$ python3 -q
>>> import numpy as np
>>> np.set_printoptions(precision=1, suppress=True, linewidth=160)
>>> A = np.array([[-5, -3, -6], [-8, 8, 8], [-7, 9, 6]])
>>> Y = A / np.linalg.norm(A, axis=1, keepdims=True)
>>> G = Y @ Y.T
>>> print(np.argwhere(np.triu(np.abs(G) > 0.95, 1)))
[[1 2]]
>>> print(np.linalg.norm(Y, axis=1))
[1. 1. 1.]
>>> M = np.array([[20.7, 0.4, -0.4],
...     [18.7, 0.2, 1.4],
...     [19.1, -0.3, -1.1],
...     [19.4, 0.9, -1.3],
...     [19.2, -1.3, -0.8],
...     [18.3, -0.1, -1.0],
...     [19.6, 0.1, 0.8],
...     [19.3, 1.3, 0.5],
...     [20.6, -0.6, -1.3],
...     [20.5, 1.6, 0.5],
...     [20.4, 0.0, -0.8],
...     [20.2, -1.0, 1.5],
...     [19.5, 0.0, -0.2],
...     [20.2, 0.9, 0.7],
...     [19.0, -0.1, 1.4],
...     [20.9, 1.8, -0.1],
...     [21.1, -0.2, -0.6],
...     [19.9, 1.7, 1.4],
...     [20.5, -1.3, 0.8],
...     [19.6, -0.1, -1.3]])
>>> # column 0 dominates
>>> x0 = np.array([3, 2, 3])
>>> h1 = np.maximum(M @ x0, 0)
>>> print(M.T @ h1)
[23803.5   281.1    69.8]
>>> print(np.flatnonzero(h1 > 1e-9))
[ 0  1  2  3  4  5  6  7  8  9 10 11 12 13 14 15 16 17 18 19]
>>> print(np.tanh(M @ x0))
[1. 1. 1. 1. 1. 1. 1. 1. 1. 1. 1. 1. 1. 1. 1. 1. 1. 1. 1. 1.]
>>> cent = M[[15, 12]].astype(float)
>>> for _ in range(5):
...     labels = np.linalg.norm(M[:, None] - cent, axis=-1).argmin(axis=1)
...     cent = np.array([M[labels == j].mean(axis=0) for j in range(2)])
... 
>>> print(labels)
[1 1 1 1 1 1 1 0 1 0 1 1 1 0 1 0 1 0 1 1]
>>> print(np.abs(cent[1] - cent[0]).argmax())
1
>>> print(cent[1] - cent[0])
[-0.4 -1.7 -0.8]
>>> def softmax(z):
...     e = np.exp(z - z.max(axis=-1, keepdims=True))
...     return e / e.sum(axis=-1, keepdims=True)
... 
>>> print(np.round(softmax(M[16]), 1) + 0)
[1. 0. 0.]
>>> print(np.round(softmax(10 * M[16]), 1) + 0)
[1. 0. 0.]
>>> print(np.round(softmax(M[16] + 5), 1) + 0)
[1. 0. 0.]
>>> S = M @ M.T / np.sqrt(3)
>>> print(softmax(S)[16] @ M)
[21.1 -0.1 -0.6]
>>> print(softmax(S).round(6).argmax(axis=1))
[16 16 16 16 16 16 16 16 16 16 16 16 16 16 16 16 16 15 16 16]
>>> Y = np.c_[M[:, :1] @ np.array([[-3]]), np.array([4, -5, 1, 5, -2, -3, 1, 3, 3, -4, 0, 5, -4, 3, 0, -3, -2, 4, -4, -3])]
>>> print(Y)
[[-62.1   4. ]
 [-56.1  -5. ]
 [-57.3   1. ]
 [-58.2   5. ]
 [-57.6  -2. ]
 [-54.9  -3. ]
 [-58.8   1. ]
 [-57.9   3. ]
 [-61.8   3. ]
 [-61.5  -4. ]
 [-61.2   0. ]
 [-60.6   5. ]
 [-58.5  -4. ]
 [-60.6   3. ]
 [-57.    0. ]
 [-62.7  -3. ]
 [-63.3  -2. ]
 [-59.7   4. ]
 [-61.5  -4. ]
 [-58.8  -3. ]]
>>> print(np.round(np.linalg.norm(Y - M @ np.linalg.lstsq(M, Y)[0], axis=0), 1) + 0)
[ 0.  14.6]
>>> print(np.linalg.matrix_rank(Y))
2
>>> m1 = np.loadtxt("m.csv", delimiter=",")
>>> print(m1)
[[  0.   0.   0.]
 [  6.   6.   0.]
 [ 15.  15.   0.]
 [-24. -24.   0.]]
>>> # columns 0 and 1 are equal
>>> T = np.stack([A, 4 * A, A[::-1]])
>>> print(np.linalg.norm(T, axis=(1, 2)))
[20.7 82.8 20.7]
>>> print((T @ A.T).shape)
(3, 3, 3)
>>> print(np.linalg.det(T))
[  240. 15360.  -240.]
>>> G = m1.T @ m1
>>> print(np.linalg.matrix_rank(G))
1
>>> print(np.allclose(G, G.T))
True
>>> print(np.diag(G))
[837. 837.   0.]
>>> print(G)
[[837. 837.   0.]
 [837. 837.   0.]
 [  0.   0.   0.]]
>>> Y = np.array([[-1, -1], [-2, 1], [-2, -2]])
>>> X = np.tile(Y, (2, 3))
>>> print(X)
[[-1 -1 -1 -1 -1 -1]
 [-2  1 -2  1 -2  1]
 [-2 -2 -2 -2 -2 -2]
 [-1 -1 -1 -1 -1 -1]
 [-2  1 -2  1 -2  1]
 [-2 -2 -2 -2 -2 -2]]
>>> # columns 0 and 2 are equal
>>> rank = np.linalg.matrix_rank(X)
>>> print(rank)
2
>>> ns = np.linalg.svd(X)[2][rank:].T
>>> print(np.round(X @ ns, 1) + 0)
[[0. 0. 0. 0.]
 [0. 0. 0. 0.]
 [0. 0. 0. 0.]
 [0. 0. 0. 0.]
 [0. 0. 0. 0.]
 [0. 0. 0. 0.]]
>>> print(np.linalg.matrix_rank(X.T @ X), np.linalg.matrix_rank(X @ X.T))
2 2
>>> print([int(np.linalg.matrix_rank(X[:i])) for i in range(1, len(X) + 1)])
[1, 2, 2, 2, 2, 2]
>>> print(np.allclose(X @ ns, 0))
True
>>> print([round(float(x), 1) for x in np.linalg.svd(X, compute_uv=False)[:3]])
[8.1, 5.0, 0.0]
>>> print(np.allclose(X, X.T))
False
>>> print(round(np.linalg.det(X), 1))
0.0
>>> print(np.round(np.abs(np.linalg.eigvals(X)).max(), 1))
7.0
>>> print(X @ X)
[[10  4 10  4 10  4]
 [ 5  2  5  2  5  2]
 [20  8 20  8 20  8]
 [10  4 10  4 10  4]
 [ 5  2  5  2  5  2]
 [20  8 20  8 20  8]]
>>> print((X - X.T) / 2)
[[ 0.   0.5  0.5  0.   0.5  0.5]
 [-0.5  0.   0.   1.  -1.5  1.5]
 [-0.5  0.   0.  -0.5  0.   0. ]
 [ 0.  -1.   0.5  0.  -1.   0.5]
 [-0.5  1.5  0.   1.   0.   1.5]
 [-0.5 -1.5  0.  -0.5 -1.5  0. ]]
